$ python3 -q
>>> import numpy as np
>>> np.set_printoptions(suppress=True, linewidth=140)
>>> X = np.load("mat.npy")
>>> X
array([[ 6,  3, -2,  1, -1],
       [-4, -2, -3, -2,  0],
       [ 6,  3,  0,  0, -2],
       [ 4,  2,  0, -1,  0],
       [-4, -2, -1, -3,  1],
       [ 6,  3, -3,  1,  2],
       [ 2,  1, -3,  2, -1],
       [-6, -3, -2,  2, -2]])
>>> Uu, s, Vt = np.linalg.svd(X)
>>> np.argmax(s[:-1] / (s[1:] + 1e-6)) + 1
np.int64(4)
>>> s.round(2) + 0
array([15.74,  6.18,  4.95,  3.11,  0.  ])
>>> B = Uu[:, :4] @ np.diag(s[:4]) @ Vt[:4]
>>> round(float(np.abs(X - B).max()), 2)
0.0
>>> np.round(np.linalg.norm(X - B) / np.linalg.norm(X), 2)
np.float64(0.0)
>>> B.round(2) + 0
array([[ 6.,  3., -2.,  1., -1.],
       [-4., -2., -3., -2.,  0.],
       [ 6.,  3.,  0.,  0., -2.],
       [ 4.,  2.,  0., -1.,  0.],
       [-4., -2., -1., -3.,  1.],
       [ 6.,  3., -3.,  1.,  2.],
       [ 2.,  1., -3.,  2., -1.],
       [-6., -3., -2.,  2., -2.]])
>>> np.linalg.matrix_rank(X, rtol=0.05)
np.int64(4)
>>> r0 = np.array([0, 3, -2])
>>> np.array([np.convolve(row, r0, "same") for row in X])
array([[ 18,  -3, -12,   7,  -5],
       [-12,   2,  -5,   0,   4],
       [ 18,  -3,  -6,   0,  -6],
       [ 12,  -2,  -4,  -3,   2],
       [-12,   2,   1,  -7,   9],
       [ 18,  -3, -15,   9,   4],
       [  6,  -1, -11,  12,  -7],
       [-18,   3,   0,  10, -10]])
>>> np.cross(X[5, :3], X[4, :3])
array([-9, 18,  0])
>>> np.correlate(X[5], X[4], "full")
array([  6, -15, -18,  -5, -28, -13,   8,  -8,  -8])
>>> np.polyval(r0, X[5])
array([ 16,   7, -11,   1,   4])
>>> B = X[0, 0] * X[1:] - np.outer(X[1:, 0], X[0])
>>> B
array([[  0,   0, -26,  -8,  -4],
       [  0,   0,  12,  -6,  -6],
       [  0,   0,   8, -10,   4],
       [  0,   0, -14, -14,   2],
       [  0,   0,  -6,   0,  18],
       [  0,   0, -14,  10,  -4],
       [  0,   0, -24,  18, -18]])
>>> np.round(X[:, 0] / X[0, 0], 2)
array([ 1.  , -0.67,  1.  ,  0.67, -0.67,  1.  ,  0.33, -1.  ])
>>> np.flatnonzero(~B.round(6).any(axis=1))
array([], dtype=int64)
>>> r0, r1 = X[5], X[4]
>>> r0 @ r0
np.int64(59)
>>> r0 @ r1
np.int64(-28)
>>> pr = (r0 @ r1) / (r0 @ r0) * r0
>>> round(np.linalg.norm(r0 + r1) ** 2 + np.linalg.norm(r0 - r1) ** 2, 2)
np.float64(180.0)
>>> (r1 - pr) @ r0
np.float64(0.0)
>>> pr.round(2)
array([-2.85, -1.42,  1.42, -0.47, -0.95])
>>> J = np.loadtxt("arr.csv", delimiter=",")
>>> J
array([[ 20.19, -25.83,  -4.6 ,  -2.25, -19.24,  10.16],
       [ 19.46, -26.03,  -5.95,  -4.44, -18.82,   9.62],
       [ 18.81, -25.66,  -7.12,  -4.39, -19.63,  11.47],
       [ 18.94, -26.16,  -4.51,  -5.65, -19.76,  10.78],
       [ 18.46, -25.23,  -5.9 ,  -5.44, -21.22,   9.85],
       [ 19.44, -24.02,  -4.31,  -4.9 , -20.8 ,   8.4 ],
       [ 21.81, -25.87,  -4.22,  -4.43, -18.62,   9.79],
       [ 18.77, -24.97,  -4.76,  -5.53, -21.71,   8.36],
       [ 18.9 , -27.24,  -4.49,  -5.2 , -19.33,  11.49],
       [ 20.62, -25.15,  -5.99,  -5.54, -20.42,  10.05],
       [ 19.29, -26.14,  -5.13,  -5.48, -20.29,   8.32],
       [ 21.24, -23.5 ,  -5.49,  -7.79, -20.24,   9.07],
       [ 19.98, -25.23,  -4.89,  -6.22, -19.35,  10.02],
       [ 20.52, -24.8 ,  -6.65,  -4.4 , -22.02,   9.61],
       [ 20.24, -25.69,  -4.27,  -5.57, -19.04,   9.92],
       [ 21.06, -25.15,  -5.13,  -5.59, -20.25,  10.3 ],
       [ 21.09, -25.41,  -4.98,  -5.02, -19.77,  10.03],
       [ 20.75, -24.43,  -6.73,  -5.36, -20.82,  10.59],
       [ 18.91, -25.78,  -5.29,  -4.65, -19.92,   8.86],
       [ 21.4 , -23.62,  -4.64,  -5.08, -19.36,   8.74],
       [ 19.97, -25.33,  -4.97,  -5.47, -19.74,   9.72],
       [ 19.28, -24.74,  -3.98,  -5.48, -18.89,   9.22],
       [ 20.16, -24.7 ,  -4.93,  -5.22, -19.38,   9.11],
       [ 20.19, -26.28,  -4.1 ,  -4.08, -19.13,  10.27],
       [ 19.95, -25.68,  -6.99,  -4.75, -21.54,  11.75],
       [ 19.21, -24.54,  -7.35,  -5.65, -19.79,  10.87],
       [ 20.59, -27.56,  -5.95,  -6.18, -20.42,  10.57],
       [ 22.78, -26.07,  -4.23,  -5.43, -19.32,  10.5 ],
       [ 20.28, -24.21,  -5.51,  -6.31, -20.11,  10.45],
       [ 19.77, -23.72,  -6.26,  -5.09, -19.55,  11.62]])
>>> r0, r1 = J[22], J[7]
>>> np.round(r0 @ r1, 2)
np.float64(1544.4)
>>> pr = (r0 @ r1) / (r0 @ r0) * r0
>>> round(np.linalg.norm(r0 + r1) ** 2 + np.linalg.norm(r0 - r1) ** 2, 2)
np.float64(6193.82)
>>> pr.round(2)
array([ 20.39, -24.99,  -4.99,  -5.28, -19.61,   9.22])
